% ipython --no-banner

In [1]: import numpy as np

In [2]: import numpy.linalg as la

In [3]: np.set_printoptions(precision=2, suppress=True, linewidth=200)

In [4]: def rd(a):
   ...:     return np.round(a, 2) + 0
   ...: 

In [5]: J = np.load("layer6.npy")

In [6]: J
Out[6]: 
array([[-1, -2,  1,  0, -2],
       [-2, -1, -2,  1,  0],
       [ 0, -2, -1, -2,  1],
       [ 1,  0, -2, -1, -2],
       [-2,  1,  0, -2, -1]])

In [7]: q, r_ = la.qr(J)

In [8]: np.allclose(r_.T @ r_, J.T @ J)
Out[8]: True

In [9]: rd(q.T @ q)
Out[9]: 
array([[1., 0., 0., 0., 0.],
       [0., 1., 0., 0., 0.],
       [0., 0., 1., 0., 0.],
       [0., 0., 0., 1., 0.],
       [0., 0., 0., 0., 1.]])

In [10]: rd(np.abs(np.diag(r_)))
Out[10]: array([3.16, 3.1 , 3.09, 3.08, 3.04])

In [11]: blk = np.stack([J, 5 * J, J[::-1]])

In [12]: print(blk.shape)
(3, 5, 5)

In [13]: print(np.einsum("bij,cij->bc", blk, blk))
[[  50  250   16]
 [ 250 1250   80]
 [  16   80   50]]

In [14]: rd(la.det(blk))
Out[14]: array([   -284., -887500.,    -284.])

In [15]: rd(la.norm(blk, axis=(1, 2)))
Out[15]: array([ 7.07, 35.36,  7.07])

In [16]: m1 = np.loadtxt("out16.csv", delimiter=",")

In [17]: m1
Out[17]: 
array([[-1.23, -1.65,  0.36],
       [ 0.28,  0.71, -0.06],
       [-1.35, -2.03,  0.23],
       [ 2.82,  4.19, -0.81],
       [-1.65, -2.28,  0.43],
       [ 2.08,  3.35, -0.55],
       [-4.93, -7.12,  1.11],
       [-4.48, -6.65,  1.  ],
       [-1.26, -1.66,  0.4 ],
       [ 0.68,  1.23, -0.4 ],
       [-3.42, -5.29,  0.94],
       [ 8.6 , 12.85, -1.92],
       [ 1.11,  1.98, -0.3 ],
       [-3.22, -5.14,  0.83],
       [ 6.96, 10.39, -1.6 ],
       [ 4.13,  6.12, -1.  ],
       [ 0.61,  0.91, -0.18],
       [-0.98, -1.64,  0.15],
       [-4.25, -6.44,  1.25],
       [ 5.29,  8.14, -1.44],
       [ 2.02,  2.98, -0.54],
       [-3.42, -4.85,  0.67],
       [-2.14, -3.42,  0.56],
       [-1.89, -2.99,  0.46],
       [ 2.21,  3.06, -0.46],
       [ 0.54,  0.68, -0.06],
       [ 5.19,  8.05, -1.34],
       [ 2.54,  3.95, -0.78],
       [-0.04, -0.07, -0.18],
       [-5.63, -8.48,  1.37],
       [-1.58, -2.43,  0.39],
       [ 6.72, 10.04, -1.69],
       [-1.6 , -2.29,  0.43],
       [-2.87, -4.07,  0.57],
       [ 3.7 ,  5.55, -0.99]])

In [18]: Xs = m1 - m1.mean(axis=0)

In [19]: evecs = la.svd(Xs)[2][:1]

In [20]: A2 = Xs - Xs @ evecs.T @ evecs

In [21]: rd(np.diag(evecs.T @ evecs))
Out[21]: array([0.3 , 0.68, 0.02])

In [22]: rd(la.norm(A2) / la.norm(Xs))
Out[22]: np.float64(0.02)

In [23]: lab = m1[:, 0] > np.median(m1[:, 0])

In [24]: u = m1[lab].mean(axis=0) - m1[~lab].mean(axis=0)

In [25]: print(((m1 - m1.mean(axis=0)) @ u > 0).astype(int))
[0 1 0 1 0 1 0 0 0 1 0 1 1 0 1 1 1 0 0 1 1 0 0 0 1 1 1 1 0 0 0 1 0 0 1]

In [26]: lab.astype(int)
Out[26]: array([0, 1, 0, 1, 0, 1, 0, 0, 0, 1, 0, 1, 1, 0, 1, 1, 1, 0, 0, 1, 1, 0, 0, 0, 1, 1, 1, 1, 0, 0, 0, 1, 0, 0, 1])

In [27]: u, g = m1[4], m1[25]

In [28]: rd(u @ u)
Out[28]: np.float64(8.11)

In [29]: rd(u @ g)
Out[29]: np.float64(-2.47)

In [30]: p = (u @ g) / (u @ u) * u

In [31]: la.matrix_rank(np.outer(u, g))
Out[31]: np.int64(1)

In [32]: rd(p)
Out[32]: array([ 0.5 ,  0.69, -0.13])

In [33]: rd(np.outer(u, g))
Out[33]: 
array([[-0.89, -1.12,  0.1 ],
       [-1.23, -1.55,  0.14],
       [ 0.23,  0.29, -0.03]])

In [34]: dist = la.norm(m1[:, None] - m1[None], axis=-1)

In [35]: np.unravel_index(dist.round(6).argmax(), dist.shape)
Out[35]: (np.int64(11), np.int64(29))

In [36]: rd(dist[:5, :5])
Out[36]: 
array([[0.  , 2.83, 0.42, 7.2 , 0.76],
       [2.83, 0.  , 3.2 , 4.37, 3.59],
       [0.42, 3.2 , 0.  , 7.56, 0.44],
       [7.2 , 4.37, 7.56, 0.  , 7.96],
       [0.76, 3.59, 0.44, 7.96, 0.  ]])

In [37]: dist.shape
Out[37]: (35, 35)

In [38]: print(dist.mean(axis=1).argmax())
11

In [39]: dist[22].round(6).argsort(kind="stable")[:4]
Out[39]: array([22, 23, 33, 30])

In [40]: gram = np.cov(m1, rowvar=False)

In [41]: rd(np.corrcoef(m1.T))
Out[41]: 
array([[ 1.  ,  1.  , -0.99],
       [ 1.  ,  1.  , -0.99],
       [-0.99, -0.99,  1.  ]])

In [42]: np.argwhere(np.triu(np.abs(np.corrcoef(m1.T)) > 0.8, 1))
Out[42]: 
array([[0, 1],
       [0, 2],
       [1, 2]])

In [43]: rd(gram)
Out[43]: 
array([[12.9 , 19.35, -3.15],
       [19.35, 29.06, -4.73],
       [-3.15, -4.73,  0.78]])

In [44]: E = np.load("w.npy")

In [45]: rd(E)
Out[45]: 
array([[-0.71,  0.02, -0.44, -0.56],
       [ 0.66, -0.26, -0.59, -0.39],
       [ 0.24,  0.91,  0.07, -0.33],
       [-0.09,  0.32, -0.68,  0.66]])

In [46]: # columns are unit length and at right angles

In [47]: x = np.array([5, 4, -2, -9])

In [48]: rd(np.abs(la.eigvals(E)))
Out[48]: array([1., 1., 1., 1.])

In [49]: 4 - la.matrix_rank(E - np.eye(4), tol=1e-8)
Out[49]: np.int64(1)

In [50]: rd(E.T @ (E @ x))
Out[50]: array([ 5.,  4., -2., -9.])

In [51]: rd(np.sort(np.abs(np.degrees(np.angle(la.eigvals(E))))))
Out[51]: array([  0.  ,  96.91,  96.91, 180.  ])

In [52]: rd(la.inv(E))
Out[52]: 
array([[-0.71,  0.66,  0.24, -0.09],
       [ 0.02, -0.26,  0.91,  0.32],
       [-0.44, -0.59,  0.07, -0.68],
       [-0.56, -0.39, -0.33,  0.66]])

In [53]: P = np.triu(np.array([[1, -7, 3, 1], [5, 6, 6, -3], [-1, 9, 6, 9], [-4, 6, -4, -3]]), 1) + np.eye(4)

In [54]: A2 = P @ E @ la.inv(P)

In [55]: print(rd(np.poly(A2)))
[ 1.    0.24  0.   -0.24 -1.  ]

In [56]: la.matrix_rank(A2)
Out[56]: np.int64(4)

In [57]: print(rd(P @ E - E @ P))
[[ -4.01  -0.06   5.68   7.04]
 [  1.7    9.14   2.06  -0.1 ]
 [ -0.85   4.49 -12.27   7.77]
 [  0.    -0.66  -1.61   7.14]]

In [58]: assert E == E.T
Traceback (most recent call last):
  Cell In[58], line 1
    assert E == E.T
ValueError: The truth value of an array with more than one element is ambiguous. Use a.any() or a.all()


In [59]: print(rd(np.sort(np.abs(la.eigvals(E)))))
[1. 1. 1. 1.]

In [60]: rd((E + E.T) / 2)
Out[60]: 
array([[-0.71,  0.34, -0.1 , -0.33],
       [ 0.34, -0.26,  0.16, -0.04],
       [-0.1 ,  0.16,  0.07, -0.5 ],
       [-0.33, -0.04, -0.5 ,  0.66]])

In [61]: rd(la.det(E))
Out[61]: np.float64(-1.0)

In [62]: left, sig, VT = la.svd(m1, full_matrices=False)

In [63]: rd(sig)
Out[63]: array([38.24,  0.64,  0.5 ])

In [64]: rd(np.abs(VT[0]))
Out[64]: array([0.55, 0.82, 0.13])

In [65]: np.abs(left[:, 0]).round(6).argmax()
Out[65]: np.int64(11)

In [66]: left.shape, sig.shape, VT.shape
Out[66]: ((35, 3), (3,), (3, 3))

In [67]: arr = np.array([[-0.2, -0.1, 0.1, -0.4, 0.5, 0.7, 0.9],
    ...:     [0.9, 1.5, 0.7, -0.7, -1.0, 0.9, -0.2],
    ...:     [0.7, -0.3, -1.0, -1.5, -1.3, 0.5, -0.3]])

In [68]: print(arr)
[[-0.2 -0.1  0.1 -0.4  0.5  0.7  0.9]
 [ 0.9  1.5  0.7 -0.7 -1.   0.9 -0.2]
 [ 0.7 -0.3 -1.  -1.5 -1.3  0.5 -0.3]]

In [69]: print(rd(la.norm(arr, "nuc")))
6.08

In [70]: print(rd(la.norm(arr[2], 1)), rd(la.norm(arr[2], np.inf)))
5.6 1.5

In [71]: print(rd(la.norm(arr, 1)), rd(la.norm(arr, np.inf)))
2.8 5.9

In [72]: print(rd(arr[2] @ arr[1]))
2.34

In [73]: def softmax(z):
    ...:     e = np.exp(z - z.max(axis=-1, keepdims=True))
    ...:     return e / e.sum(axis=-1, keepdims=True)
    ...: 

In [74]: rd(softmax(arr[0] + 5))
Out[74]: array([0.09, 0.09, 0.11, 0.07, 0.17, 0.21, 0.26])

In [75]: scores = arr @ arr.T / np.sqrt(7)

In [76]: softmax(scores).round(6).argmax(axis=1)
Out[76]: array([0, 1, 2])

In [77]: blk = np.stack([arr, 3 * arr, arr[::-1]])

In [78]: (blk @ arr.T).shape
Out[78]: (3, 3, 3)

In [79]: print(rd(la.norm(blk, axis=(1, 2))))
[ 3.68 11.03  3.68]

In [80]: la.matrix_rank(blk.reshape(3, -1))
Out[80]: np.int64(2)

In [81]: rd(blk.sum(axis=0))
Out[81]: 
array([[-0.1, -0.7, -0.6, -3.1,  0.7,  3.3,  3.3],
       [ 4.5,  7.5,  3.5, -3.5, -5. ,  4.5, -1. ],
       [ 2.6, -1.3, -3.9, -6.4, -4.7,  2.7, -0.3]])

In [82]: w1 = np.array([[-3, 2, 0, -3],
    ...:     [-3, 3, 3, -3],
    ...:     [1, -3, 3, 0],
    ...:     [-1, 3, -1, 1],
    ...:     [0, 3, -2, 1],
    ...:     [0, 1, 0, 2],
    ...:     [0, 0, 0, -1]])

In [83]: c = np.array([1, 5, 2, 0])

In [84]: hid = np.maximum(arr @ w1 + c, 0)

In [85]: rd((hid > 0).mean(axis=0))
Out[85]: array([0.67, 1.  , 1.  , 0.33])

In [86]: rd(hid)
Out[86]: 
array([[ 2.4,  5. ,  1.4,  1.5],
       [ 0. ,  5. , 11.3,  0. ],
       [ 0.3,  0.6,  2.2,  0. ]])

In [87]: cent = np.array([[0, -2, 1], [1, 0, 1], [-1, -1, -1], [1, 0, 2]])

In [88]: (hid @ cent).round(6).argmax(axis=1)
Out[88]: array([2, 0, 2])

In [89]: rd(hid @ cent)
Out[89]: 
array([[  5.1,  -6.2,   9. ],
       [ -6.3, -11.3,  -6.3],
       [ -1.6,  -2.8,  -1.3]])

In [90]: print(la.cond(hid) > 100)
False

In [91]: print(la.matrix_rank(hid, rtol=0.1))
2

In [92]: rd(la.norm(hid, 2) / la.norm(hid))
Out[92]: np.float64(0.94)

In [93]: [round(float(x), 2) for x in la.svd(hid, compute_uv=False)[:3]]
Out[93]: [13.05, 4.73, 0.43]

In [94]: A = np.loadtxt("arr.csv", delimiter=",")

In [95]: rd(A)
Out[95]: 
array([[ 0.71, -0.94,  0.78, -2.32,  0.14,  1.26],
       [ 0.84, -1.17, -0.14, -1.87, -1.06,  1.51],
       [-0.47,  0.56, -1.35,  2.21, -1.06, -0.81],
       [-0.02,  0.14,  1.73, -1.38,  2.02, -0.07],
       [-0.84,  1.16,  0.04,  1.95,  0.94, -1.51],
       [-0.05,  0.18,  1.73, -1.31,  2.06, -0.12],
       [-0.78,  1.13,  0.81,  1.17,  1.76, -1.41],
       [ 0.4 , -0.46,  1.44, -2.13,  1.25,  0.68],
       [ 0.52, -0.81, -1.46, -0.03, -2.24,  0.96],
       [-0.84,  1.18,  0.32,  1.72,  1.26, -1.51],
       [ 0.84, -1.17, -0.16, -1.86, -1.08,  1.51],
       [-0.69,  1.03,  1.11,  0.73,  2.02, -1.27],
       [ 0.83, -1.18, -0.39, -1.65, -1.34,  1.5 ],
       [-0.83,  1.14, -0.15,  2.07,  0.72, -1.48],
       [-0.34,  0.58,  1.64, -0.55,  2.27, -0.64],
       [ 0.62, -0.78,  1.05, -2.32,  0.56,  1.09],
       [ 0.34, -0.59, -1.64,  0.53, -2.27,  0.66],
       [ 0.48, -0.57,  1.33, -2.22,  1.04,  0.83],
       [ 0.12, -0.28, -1.73,  1.14, -2.13,  0.25],
       [-0.39,  0.65,  1.6 , -0.38,  2.27, -0.74],
       [-0.8 ,  1.15,  0.7 ,  1.31,  1.66, -1.44],
       [ 0.28, -0.28,  1.57, -1.95,  1.52,  0.47],
       [-0.3 ,  0.52,  1.67, -0.67,  2.25, -0.57],
       [ 0.83, -1.18, -0.46, -1.58, -1.41,  1.49],
       [ 0.16, -0.34, -1.72,  1.03, -2.17,  0.33]])

In [96]: left, sig, VT = la.svd(A)

In [97]: rd(sig)
Out[97]: array([11.05, 10.14,  0.  ,  0.  ,  0.  ,  0.  ])

In [98]: np.argmax(sig[:-1] / (sig[1:] + 1e-6)) + 1
Out[98]: np.int64(2)

In [99]: A2 = left[:, :2] @ np.diag(sig[:2]) @ VT[:2]

In [100]: print(rd(la.norm(A - A2, 2)), rd(sig[2]))
0.0 0.0

In [101]: rd(np.abs(A - A2).max())
Out[101]: np.float64(0.0)

In [102]: la.matrix_rank(A, rtol=0.05)
Out[102]: np.int64(2)

In [103]: Xs = A - A.mean(axis=0)

In [104]: left, sig, VT = la.svd(Xs, full_matrices=False)

In [105]: np.searchsorted(np.cumsum(sig ** 2) / (sig ** 2).sum(), 0.9) + 1
Out[105]: np.int64(2)

In [106]: np.abs(VT[0]).argmax()
Out[106]: np.int64(4)

In [107]: rd(sig ** 2 / (sig ** 2).sum())
Out[107]: array([0.56, 0.44, 0.  , 0.  , 0.  , 0.  ])

In [108]: rd(sig)
Out[108]: array([10.97,  9.79,  0.  ,  0.  ,  0.  ,  0.  ])

In [109]: left, sig, VT = la.svd(A)

In [110]: evecs = VT[:(sig > 1e-8).sum()]

In [111]: rng = np.random.default_rng(27)

In [112]: x = A[6] + 5 * A[15] + rng.integers(2) * np.eye(6)[0]

In [113]: rd(x)
Out[113]: array([  2.31,  -2.79,   6.08, -10.44,   4.57,   4.02])

In [114]: la.matrix_rank(np.vstack([A, x]))
Out[114]: np.int64(2)

In [115]: rd(np.diag(evecs.T @ evecs))
Out[115]: array([0.08, 0.15, 0.33, 0.6 , 0.57, 0.25])

In [116]: gram = np.cov(A, rowvar=False)

In [117]: gram.shape
Out[117]: (6, 6)

In [118]: print(np.argwhere(np.triu(np.abs(np.corrcoef(A.T)) > 0.8, 1)))
[[0 1]
 [0 5]
 [1 5]
 [2 4]]

In [119]: rd(gram)
Out[119]: 
array([[ 0.37, -0.53, -0.14, -0.76, -0.56,  0.67],
       [-0.53,  0.75,  0.3 ,  1.  ,  0.9 , -0.95],
       [-0.14,  0.3 ,  1.45, -0.85,  1.83, -0.29],
       [-0.76,  1.  , -0.85,  2.5 , -0.17, -1.35],
       [-0.56,  0.9 ,  1.83, -0.17,  2.72, -1.05],
       [ 0.67, -0.95, -0.29, -1.35, -1.05,  1.21]])

In [120]: rd(np.median(A, axis=0))
Out[120]: array([ 0.12, -0.28,  0.7 , -0.55,  0.94,  0.25])

In [121]: rd(np.corrcoef(A[:, 3], A[:, 4])[0, 1])
Out[121]: np.float64(-0.07)

In [122]: rank = la.matrix_rank(A)

In [123]: rank
Out[123]: np.int64(2)

In [124]: N = la.svd(A)[2][rank:].T

In [125]: [int(la.matrix_rank(A[:, :j + 1])) for j in range(6)]
Out[125]: [1, 2, 2, 2, 2, 2]

In [126]: la.matrix_rank(A.T @ A), la.matrix_rank(A @ A.T)
Out[126]: (np.int64(2), np.int64(2))

In [127]: N.shape
Out[127]: (6, 4)

In [128]: print(np.allclose(A @ N, 0))
True

In [129]: cent = np.array([[3, -4, -4, 5, -7, -6, 4, -6, -2, -2],
     ...:     [-1, 0, -9, -2, 3, 7, -7, -1, -1, -1],
     ...:     [8, 0, 2, 5, 9, 3, -6, 6, -4, -4],
     ...:     [0, 6, 5, 9, 3, -7, -4, -2, 2, -7],
     ...:     [4, 9, 4, 9, 9, -2, -4, 0, 3, -2],
     ...:     [-9, 3, -9, 3, 0, 8, -3, 6, 0, -1],
     ...:     [6, 3, 1, -7, 4, 1, 6, 0, -5, 2],
     ...:     [0, 3, -3, -1, 2, -3, 3, 0, -1, -1],
     ...:     [-4, 5, 4, 9, 9, 4, 6, 8, 4, -3],
     ...:     [-2, 4, 7, -7, 4, 4, -2, -6, -3, -9]])

In [130]: data = (rng.random((16, 10)) < 0.25) @ cent

In [131]: data
Out[131]: 
array([[ -4,   6, -17,  -6,   7,  16,  -4,   5,  -6,   0],
       [  3,  -4,  -4,   5,  -7,  -6,   4,  -6,  -2,  -2],
       [-14,   8, -14,  10,  12,  19,  -4,  13,   3,  -5],
       [  1,  16,   4,  10,  22,  13, -15,   6,  -4, -16],
       [ -6,   9,  11,   2,  13,   8,   4,   2,   1, -12],
       [  3,   5,  -2,  13,  -2, -16,   3,  -8,  -1, -10],
       [  0,  14,   8,  18,  18,   2,   2,   8,   7,  -5],
       [  4,   9,   4,   9,   9,  -2,  -4,   0,   3,  -2],
       [ -6,   2, -16,   7,  -5,  -1,   4,   0,  -3,  -4],
       [  8,   3,  -1,   4,  11,   0,  -3,   6,  -5,  -5],
       [  3,  -4,  -4,   5,  -7,  -6,   4,  -6,  -2,  -2],
       [ -9,   9, -10,   8,   3,   6, -12,  -9,  -4, -20],
       [  6,   3,   1,  -7,   4,   1,   6,   0,  -5,   2],
       [ 17,   5,   4,  12,   9,  -9,   0,  -2,  -9, -11],
       [  2,  13,  11,   2,  13,   2,  -6,  -6,   0, -11],
       [ -4,   6, -17,  -6,   7,  16,  -4,   5,  -6,   0]])

In [132]: left, sig, VT = la.svd(data)

In [133]: np.argmax(sig[:-1] / (sig[1:] + 1e-6)) + 1
Out[133]: np.int64(9)

In [134]: A2 = left[:, :9] @ np.diag(sig[:9]) @ VT[:9]

In [135]: la.matrix_rank(data, rtol=0.05)
Out[135]: np.int64(8)

In [136]: rd(la.norm(data - A2, 2)), rd(sig[9])
Out[136]: (np.float64(0.0), np.float64(0.0))
